% python3 -q
>>> import numpy as np
>>> import numpy.linalg as la
>>> np.set_printoptions(precision=2, suppress=True, linewidth=120)
>>> tidy = lambda a: np.round(a, 2) + 0
>>> W0 = np.load("run19.npy")
>>> W0
array([[-4, -4,  2,  2],
       [ 2,  6, -1, -3],
       [-2, -2, -2, -2],
       [ 1,  3,  1,  3]])
>>> Q, R = la.qr(W0)
>>> abs(R[0, 0]), tidy(la.norm(W0[:, 0]))
(np.float64(5.0), np.float64(5.0))
>>> tidy(Q.T @ Q)
array([[1., 0., 0., 0.],
       [0., 1., 0., 0.],
       [0., 0., 1., 0.],
       [0., 0., 0., 1.]])
>>> print(tidy(Q))
[[-0.8 -0.4  0.4 -0.2]
 [ 0.4 -0.8 -0.2 -0.4]
 [-0.4 -0.2 -0.8  0.4]
 [ 0.2 -0.4  0.4  0.8]]
>>> rng = np.random.default_rng(72035)
>>> lab = rng.permutation(4)
>>> lab
array([1, 3, 2, 0])
>>> out = W0[lab][:, lab]
>>> out
array([[ 6, -3, -1,  2],
       [ 3,  3,  1,  1],
       [-2, -2, -2, -2],
       [-4,  2,  2, -4]])
>>> np.allclose(out, W0)
False
>>> print(tidy(la.det(out)), tidy(la.det(W0[lab])))
144.0 144.0
>>> tidy(np.sort(np.abs(la.eigvals(out))))
array([2.7 , 2.7 , 4.44, 4.44])
>>> W0 @ W0
array([[  6,  -6,  -6,   6],
       [  3,  21,  -3, -21],
       [  6,  -6,   0,   0],
       [  3,  21,   0,   0]])
>>> np.allclose(W0 @ W0.T, W0.T @ W0)
False
>>> out = W0[0, 0] * W0[1:] - np.outer(W0[1:, 0], W0[0])
>>> print(out)
[[  0 -16   0   8]
 [  0   0  12  12]
 [  0  -8  -6 -14]]
>>> W0[:, 0] / W0[0, 0]
array([ 1.  , -0.5 ,  0.5 , -0.25])
